% python3 -q
>>> import numpy as np
>>> from numpy import linalg as LA
>>> np.set_printoptions(precision=3, suppress=True, linewidth=100, legacy="1.25")
>>> data = np.load("run2.npy")
>>> data
array([[-3,  3,  0,  1, -1,  3, -2,  3],
       [ 3, -3,  3,  0,  1, -1,  3, -2],
       [ 0,  3, -3,  3,  0,  1, -1,  3],
       [ 1,  0,  3, -3,  3,  0,  1, -1],
       [-1,  1,  0,  3, -3,  3,  0,  1],
       [ 3, -1,  1,  0,  3, -3,  3,  0],
       [-2,  3, -1,  1,  0,  3, -3,  3],
       [ 3, -2,  3, -1,  1,  0,  3, -3]])
>>> B = data / LA.norm(data, axis=1, keepdims=True)
>>> cov = B @ B.T
>>> LA.norm(B, axis=1)
array([1., 1., 1., 1., 1., 1., 1., 1.])
>>> cov[7]
array([-0.762,  0.952, -0.751,  0.676, -0.394,  0.651, -0.81 ,  1.   ])
>>> np.argwhere(np.triu(np.abs(cov) > 0.95, 1))
array([[0, 6],
       [1, 7]])
>>> np.abs(data).max()
3
>>> data.mean(axis=0)
array([0.5 , 0.5 , 0.75, 0.5 , 0.5 , 0.75, 0.5 , 0.5 ])
>>> data.shape
(8, 8)
>>> data.sum(axis=1)
array([4, 4, 6, 4, 4, 6, 4, 4])
>>> np.unravel_index(np.abs(data).argmax(), data.shape)
(0, 0)
>>> data - data[0]
array([[ 0,  0,  0,  0,  0,  0,  0,  0],
       [ 6, -6,  3, -1,  2, -4,  5, -5],
       [ 3,  0, -3,  2,  1, -2,  1,  0],
       [ 4, -3,  3, -4,  4, -3,  3, -4],
       [ 2, -2,  0,  2, -2,  0,  2, -2],
       [ 6, -4,  1, -1,  4, -6,  5, -3],
       [ 1,  0, -1,  0,  1,  0, -1,  0],
       [ 6, -5,  3, -2,  2, -3,  5, -6]])
>>> np.round(LA.svd(data, compute_uv=False), 3) + 0
array([14.802,  5.468,  5.458,  4.578,  1.73 ,  1.121,  0.   ,  0.   ])
>>> data[8]
Traceback (most recent call last):
  File "<python-input-17>", line 1, in <module>
    data[8]
    ~~~~^^^
IndexError: index 8 is out of bounds for axis 0 with size 8
>>> np.diff(data, axis=0)
array([[ 6, -6,  3, -1,  2, -4,  5, -5],
       [-3,  6, -6,  3, -1,  2, -4,  5],
       [ 1, -3,  6, -6,  3, -1,  2, -4],
       [-2,  1, -3,  6, -6,  3, -1,  2],
       [ 4, -2,  1, -3,  6, -6,  3, -1],
       [-5,  4, -2,  1, -3,  6, -6,  3],
       [ 5, -5,  4, -2,  1, -3,  6, -6]])
>>> rk = LA.matrix_rank(data)
>>> rk
6
>>> null = LA.svd(data)[2][rk:].T
>>> [int(LA.matrix_rank(data[:i])) for i in range(1, len(data) + 1)]
[1, 2, 3, 4, 5, 6, 6, 6]
>>> LA.matrix_rank(data.T @ data), LA.matrix_rank(data @ data.T)
(6, 6)
>>> [int(LA.matrix_rank(np.delete(data, i, axis=0))) for i in range(8)]
[6, 6, 6, 6, 6, 6, 6, 6]
>>> null.shape
(8, 2)
>>> np.allclose(data @ null, 0)
True
>>> np.round(data @ null, 3) + 0
array([[0., 0.],
       [0., 0.],
       [0., 0.],
       [0., 0.],
       [0., 0.],
       [0., 0.],
       [0., 0.],
       [0., 0.]])
>>> [round(float(LA.det(data[:i, :i])), 2) + 0 for i in range(1, 9)]
[-3.0, 0.0, 27.0, -135.0, 168.0, -196.0, 0.0, 0.0]
>>> np.all(LA.eigvalsh(data) > 0)
False
>>> X = np.load("w.npy")
>>> X
array([[  2.995,   4.074,   3.086,   5.016,  -6.984,  -1.949],
       [  6.023,  -3.939,  -6.048,  -2.051,   5.983,   4.058],
       [ 11.982,  -1.974,  -5.965,   2.063,   1.931,   4.019],
       [-11.93 ,   2.011,   5.933,  -2.075,  -1.952,  -3.966]])
>>> left, s, Vh = LA.svd(X)
>>> np.argmax(s[:-1] / (s[1:] + 1e-6)) + 1
2
>>> B = left[:, :2] @ np.diag(s[:2]) @ Vh[:2]
>>> LA.matrix_rank(B)
2
>>> LA.matrix_rank(X, rtol=0.05)
2
>>> np.round(np.abs(X - B).max(), 3)
0.075
>>> f = np.array([1, 1])
>>> np.convolve(X[2], f)
array([11.982, 10.008, -7.939, -3.902,  3.994,  5.95 ,  4.019])
>>> np.cross(X[2, :3], X[3, :3])
array([0.284, 0.073, 0.546])
>>> B = np.array([[1, 2, -1],
...     [-2, 1, 1],
...     [0, -1, 3],
...     [1, 2, -1],
...     [3, -2, 0],
...     [-1, -1, 1]])
>>> B.T @ X.T
array([[-19.14 ,  25.741,  19.767, -19.917],
       [ 32.927,  -5.971,  24.2  , -24.062],
       [  3.372, -21.997, -29.895,  29.849]])
>>> X @ B
array([[-19.14 ,  32.927,   3.372],
       [ 25.741,  -5.971, -21.997],
       [ 19.767,  24.2  , -29.895],
       [-19.917, -24.062,  29.849]])
>>> x0 = np.array([0, 1, -1, 4, -1, -5])
>>> a = np.maximum(X @ x0, 0)
>>> a
array([37.781,  0.   ,  0.   ,  9.56 ])
>>> np.tanh(X @ x0)
array([ 1., -1., -1.,  1.])
>>> cent = np.array([[-0.1, 0.4, 0.1], [-0.2, -0.2, 1.4]])
>>> rng = np.random.default_rng(638)
>>> E = np.array([[-5, 4],
...     [2, -7],
...     [-4, 4],
...     [-3, 0],
...     [-8, 3],
...     [4, -5],
...     [-9, -8],
...     [8, -2],
...     [4, -7],
...     [9, 7],
...     [2, 0],
...     [9, -3],
...     [0, -1],
...     [-7, -5],
...     [7, 0],
...     [-5, 6],
...     [-4, 8],
...     [4, 2],
...     [-9, -7],
...     [-8, 4],
...     [7, 8],
...     [7, -9],
...     [0, 2],
...     [6, -7],
...     [7, -9],
...     [-8, -9],
...     [6, -3],
...     [2, 9],
...     [-9, 5],
...     [-4, 0],
...     [-3, -8],
...     [5, -5]]) @ cent + 0.1 * rng.normal(size=(32, 3))
>>> E
array([[ -0.404,  -2.86 ,   5.038],
       [  1.119,   2.119,  -9.638],
       [ -0.341,  -2.402,   5.209],
       [  0.309,  -1.235,  -0.503],
       [  0.103,  -3.762,   3.446],
       [  0.548,   2.638,  -6.574],
       [  2.582,  -1.975, -12.227],
       [ -0.461,   3.706,  -1.866],
       [  0.859,   2.995,  -9.356],
       [ -2.279,   2.226,  10.614],
       [ -0.122,   0.712,   0.135],
       [ -0.107,   4.308,  -3.322],
       [  0.156,   0.105,  -1.427],
       [  1.647,  -1.706,  -7.746],
       [ -0.619,   2.881,   0.736],
       [ -0.629,  -3.23 ,   8.068],
       [ -1.245,  -3.13 ,  10.783],
       [ -0.957,   1.305,   3.248],
       [  2.373,  -2.279, -10.679],
       [  0.112,  -3.762,   4.798],
       [ -2.418,   1.312,  12.103],
       [  0.938,   4.691, -11.771],
       [ -0.391,  -0.524,   2.76 ],
       [  0.738,   3.906,  -9.235],
       [  1.117,   4.479, -12.045],
       [  2.509,  -1.289, -13.513],
       [  0.207,   2.994,  -3.478],
       [ -2.004,  -0.863,  12.828],
       [ -0.125,  -4.507,   6.183],
       [  0.289,  -1.595,  -0.371],
       [  1.901,   0.278, -11.537],
       [  0.571,   2.975,  -6.603]])
>>> blk = np.stack([E, 4 * E, E[::-1]])
>>> LA.norm(blk, axis=(1, 2))
array([ 48.477, 193.908,  48.477])
>>> [round(float(x), 3) for x in LA.svd(data, compute_uv=False)[:3]]
[14.802, 5.468, 5.458]
>>> np.abs(LA.svd(E)[2][-1])
array([0.966, 0.198, 0.165])
>>> np.argsort(-LA.norm(E, axis=0).round(6), kind="stable")[:3]
array([2, 1, 0])
>>> round(np.log10(LA.cond(E)))
2
>>> feats = np.loadtxt("a.csv", delimiter=",")
>>> feats
array([[ 2., -3., -3., -3.,  2.,  0.],
       [ 0.,  2., -1., -3., -1.,  3.],
       [ 0.,  0., -1., -2.,  3., -2.],
       [ 0.,  0.,  0.,  2., -1.,  2.],
       [ 0.,  0.,  0.,  0.,  3.,  2.],
       [ 0.,  0.,  0.,  0.,  0., -1.]])
>>> # triangular: eigenvalues sit on the diagonal
>>> [int(LA.matrix_rank(LA.matrix_power(feats, p))) for p in range(1, 7)]
[6, 6, 6, 6, 6, 6]
>>> np.prod(np.diag(feats)), round(float(LA.det(feats)), 3)
(24.0, 24.0)
>>> LA.matrix_rank(feats - feats[0, 0] * np.eye(6))
5
>>> s = 5 * 0.7 ** np.arange(4)
>>> F = rng.normal(size=(20, 4)) * rng.permutation(s)
>>> F
array([[ 1.139, -0.384,  1.608, -2.398],
       [-2.29 , -2.6  ,  2.858, -3.366],
       [ 3.927, -3.683,  0.487, -3.143],
       [ 2.217,  0.067, -2.365, -4.307],
       [-0.635,  3.   , -2.469,  0.278],
       [-3.615,  2.233,  1.118,  0.091],
       [ 0.012,  1.21 , -2.53 ,  0.643],
       [-3.684, -0.701, -3.832, -1.586],
       [-9.619, -1.799,  0.926, -5.414],
       [ 5.77 ,  1.786, -1.776, -1.383],
       [-2.181, -0.154,  0.558,  1.091],
       [ 4.684, -2.98 ,  1.186, -1.219],
       [-3.051,  0.72 ,  5.57 , -1.368],
       [ 0.454,  0.631, -0.827,  3.77 ],
       [-9.601, -3.155, -1.334,  1.621],
       [ 2.441,  1.778, -6.113,  0.366],
       [13.739, -1.359, 13.191,  0.051],
       [-2.998,  1.287, -3.911, -3.312],
       [-0.417,  2.335,  4.579, -2.088],
       [-4.467,  0.866,  1.911,  1.43 ]])
>>> blk = np.stack([F, -2 * F, F[::-1]])
>>> LA.norm(blk, axis=(1, 2))
array([32.582, 65.165, 32.582])
>>> LA.matrix_rank(blk)
array([4, 4, 4])
>>> LA.matrix_rank(blk.reshape(3, -1))
2
>>> np.einsum("bij,cij->bc", blk, blk)
array([[ 1061.617, -2123.234,   -10.094],
       [-2123.234,  4246.469,    20.189],
       [  -10.094,    20.189,  1061.617]])
>>> (blk @ F.T).shape
(3, 20, 20)
>>> x0 = np.array([4, 7, -3, 2, -3, -1])
>>> y = feats @ x0
>>> y
array([-16.,  11.,  -8.,   5., -11.,   1.])
>>> LA.solve(feats, -2 * y)
array([ -8., -14.,   6.,  -4.,   6.,   2.])
>>> LA.solve(feats, y + feats[:, 1])
array([ 4.,  8., -3.,  2., -3., -1.])
>>> LA.solve(feats, y)
array([ 4.,  7., -3.,  2., -3., -1.])
>>> O, r_ = LA.qr(F)
>>> r_
array([[-23.064,  -0.137,  -6.581,  -0.9  ],
       [  0.   ,   8.687,  -4.425,   2.7  ],
       [  0.   ,   0.   ,  16.512,  -0.404],
       [  0.   ,   0.   ,   0.   ,  10.506]])
>>> np.abs(np.diag(r_))
array([23.064,  8.687, 16.512, 10.506])
>>> np.round(np.trace(O @ O.T), 3)
4.0
>>> round(abs(r_[0, 0]), 3), round(LA.norm(F[:, 0]), 3)
(23.064, 23.064)
>>> W0 = np.array([[0, -3, 0, 0, 0],
...     [0, 0, 3, 0, -2],
...     [-3, 0, 0, -3, 0],
...     [2, 0, 0, 2, 0],
...     [0, 0, 0, 0, 3],
...     [1, 0, 0, -2, -1],
...     [-2, 0, 0, -2, 0],
...     [2, -3, 0, 0, 0],
...     [0, 0, 0, 1, -3],
...     [0, 0, 0, 0, 0]])
>>> cov = np.cov(W0, rowvar=False)
>>> round(np.corrcoef(W0[:, 4], W0[:, 3])[0, 1], 3)
-0.104
>>> np.argwhere(np.triu(np.abs(np.corrcoef(W0.T)) > 0.8, 1))
array([], shape=(0, 2), dtype=int64)
>>> np.median(W0, axis=0)
array([0., 0., 0., 0., 0.])
>>> np.polyfit(W0[:, 4], W0[:, 3], 1)
array([-0.1 , -0.43])
>>> cent = W0[[3, 9]].astype(float)
>>> for _ in range(7):
...     labels = LA.norm(W0[:, None] - cent, axis=-1).argmin(axis=1)
...     cent = np.array([W0[labels == j].mean(axis=0) for j in range(2)])
... 
>>> labels
array([0, 1, 1, 0, 1, 1, 1, 0, 1, 1])
>>> np.abs(cent[1] - cent[0]).argmax()
1
>>> np.bincount(labels)
array([3, 7])
>>> J = np.load("out0.npy")
>>> J
array([[-2,  3,  0,  0, -2, -1,  1, -2, -1, -2],
       [ 1, -1, -1, -2, -2,  1,  3,  1, -1, -3],
       [-1, -1,  2,  3,  3, -2, -1,  3,  1,  2],
       [-2,  3,  1,  3,  2,  1, -1,  3, -3, -2],
       [ 2,  1,  0,  2, -2, -1, -1,  0,  2,  2],
       [ 2, -1, -3,  1,  1,  1,  3, -2,  3,  0],
       [-3,  1,  0,  3,  2, -2,  3,  2, -3,  0],
       [ 2, -3,  1, -2,  2,  2,  3, -2,  3, -1],
       [ 3,  0,  1, -3,  3, -1, -1,  1,  2,  3],
       [ 0, -3, -1,  2, -1, -3, -2,  1,  3,  1]])
>>> ang = np.radians(90)
>>> r_ = np.eye(10)
>>> r_[0, 0] = r_[3, 3] = np.cos(ang)
>>> r_[0, 3], r_[3, 0] = -np.sin(ang), np.sin(ang)
>>> r_.round(3) + 0
array([[ 0.,  0.,  0., -1.,  0.,  0.,  0.,  0.,  0.,  0.],
       [ 0.,  1.,  0.,  0.,  0.,  0.,  0.,  0.,  0.,  0.],
       [ 0.,  0.,  1.,  0.,  0.,  0.,  0.,  0.,  0.,  0.],
       [ 1.,  0.,  0.,  0.,  0.,  0.,  0.,  0.,  0.,  0.],
       [ 0.,  0.,  0.,  0.,  1.,  0.,  0.,  0.,  0.,  0.],
       [ 0.,  0.,  0.,  0.,  0.,  1.,  0.,  0.,  0.,  0.],
       [ 0.,  0.,  0.,  0.,  0.,  0.,  1.,  0.,  0.,  0.],
       [ 0.,  0.,  0.,  0.,  0.,  0.,  0.,  1.,  0.,  0.],
       [ 0.,  0.,  0.,  0.,  0.,  0.,  0.,  0.,  1.,  0.],
       [ 0.,  0.,  0.,  0.,  0.,  0.,  0.,  0.,  0.,  1.]])
>>> B = J @ r_.T
>>> np.abs(B - J).max(axis=0)
array([4., 0., 0., 6., 0., 0., 0., 0., 0., 0.])
>>> B.round(3) + 0
array([[ 0.,  3.,  0., -2., -2., -1.,  1., -2., -1., -2.],
       [ 2., -1., -1.,  1., -2.,  1.,  3.,  1., -1., -3.],
       [-3., -1.,  2., -1.,  3., -2., -1.,  3.,  1.,  2.],
       [-3.,  3.,  1., -2.,  2.,  1., -1.,  3., -3., -2.],
       [-2.,  1.,  0.,  2., -2., -1., -1.,  0.,  2.,  2.],
       [-1., -1., -3.,  2.,  1.,  1.,  3., -2.,  3.,  0.],
       [-3.,  1.,  0., -3.,  2., -2.,  3.,  2., -3.,  0.],
       [ 2., -3.,  1.,  2.,  2.,  2.,  3., -2.,  3., -1.],
       [ 3.,  0.,  1.,  3.,  3., -1., -1.,  1.,  2.,  3.],
       [-2., -3., -1.,  0., -1., -3., -2.,  1.,  3.,  1.]])
>>> LA.svd(J, compute_uv=False), LA.svd(B, compute_uv=False)
(array([11.784, 10.04 ,  7.238,  6.6  ,  4.664,  3.917,  3.615,  2.608,  2.078,  0.306]), array([11.784, 10.04 ,  7.238,  6.6  ,  4.664,  3.917,  3.615,  2.608,  2.078,  0.306]))
>>> np.allclose(J @ J.T, B @ B.T)
True
>>> round(float(LA.det(r_)), 3), np.trace(r_)
(1.0, 8.0)
>>> ang = rng.uniform(0, 2 * np.pi, 22)
>>> O, _ = LA.qr(np.array([[-1.6, 1.2],
...     [-1.3, -1.3],
...     [0.0, 0.3],
...     [0.4, -1.2],
...     [-1.8, 0.5],
...     [-0.1, -0.7],
...     [1.0, -0.9],
...     [0.9, -1.9]]))
>>> mat = 3 * np.c_[np.cos(ang), np.sin(ang)] @ O.T
>>> mat
array([[-0.612,  1.912, -0.318,  1.106,  0.212,  0.783,  0.541,  1.642],
       [ 1.592, -0.044,  0.176, -0.927,  1.291, -0.356, -1.083, -1.615],
       [ 0.927, -1.571,  0.307, -1.151,  0.175, -0.734, -0.733, -1.773],
       [ 0.995, -1.481,  0.302, -1.154,  0.264, -0.718, -0.773, -1.792],
       [ 1.014,  2.147, -0.174,  0.27 ,  1.635,  0.514, -0.547,  0.142],
       [-0.178,  2.211, -0.311,  0.976,  0.68 ,  0.791,  0.267,  1.369],
       [ 0.544,  2.343, -0.251,  0.616,  1.322,  0.682, -0.214,  0.718],
       [-1.225, -1.946,  0.125, -0.07 , -1.733, -0.401,  0.703,  0.177],
       [-0.65 ,  1.878, -0.317,  1.114,  0.168,  0.779,  0.565,  1.661],
       [-0.805, -2.269,  0.213, -0.437, -1.509, -0.6  ,  0.397, -0.416],
       [-1.166, -2.013,  0.14 , -0.13 , -1.71 , -0.436,  0.659,  0.082],
       [-1.638, -0.323, -0.133,  0.808, -1.466,  0.241,  1.09 ,  1.464],
       [-0.22 ,  2.189, -0.312,  0.992,  0.638,  0.793,  0.293,  1.399],
       [-1.589,  0.056, -0.178,  0.93 , -1.285,  0.36 ,  1.082,  1.619],
       [-1.578, -1.192, -0.012,  0.43 , -1.742, -0.068,  0.992,  0.936],
       [ 1.645,  0.448,  0.117, -0.763,  1.519, -0.2  , -1.087, -1.404],
       [-0.71 ,  1.819, -0.316,  1.125,  0.097,  0.772,  0.601,  1.689],
       [ 1.552,  1.295, -0.005, -0.374,  1.759,  0.109, -0.968, -0.855],
       [ 0.432, -2.057,  0.318, -1.061, -0.414, -0.793, -0.429, -1.54 ],
       [-0.836, -2.255,  0.208, -0.414, -1.529, -0.589,  0.418, -0.378],
       [-1.595,  0.027, -0.174,  0.922, -1.3  ,  0.351,  1.084,  1.609],
       [-0.47 ,  2.029, -0.318,  1.071,  0.372,  0.792,  0.453,  1.563]])
>>> # null space of dimension 6
>>> np.allclose(mat[:-1].T @ LA.lstsq(mat[:-1].T, mat[-1])[0], mat[-1])
True
>>> LA.lstsq(mat[:-1].T, mat[-1])[2]
2
>>> np.abs(np.diag(LA.qr(mat)[1])) > 1e-9
array([ True,  True, False, False, False, False, False, False])
>>> try:
...     LA.inv(mat)
... except LA.LinAlgError as e:
...     print(repr(e))
... 
LinAlgError('Last 2 dimensions of the array must be square')
>>> np.unique(mat.round(6), axis=0).shape
(22, 8)
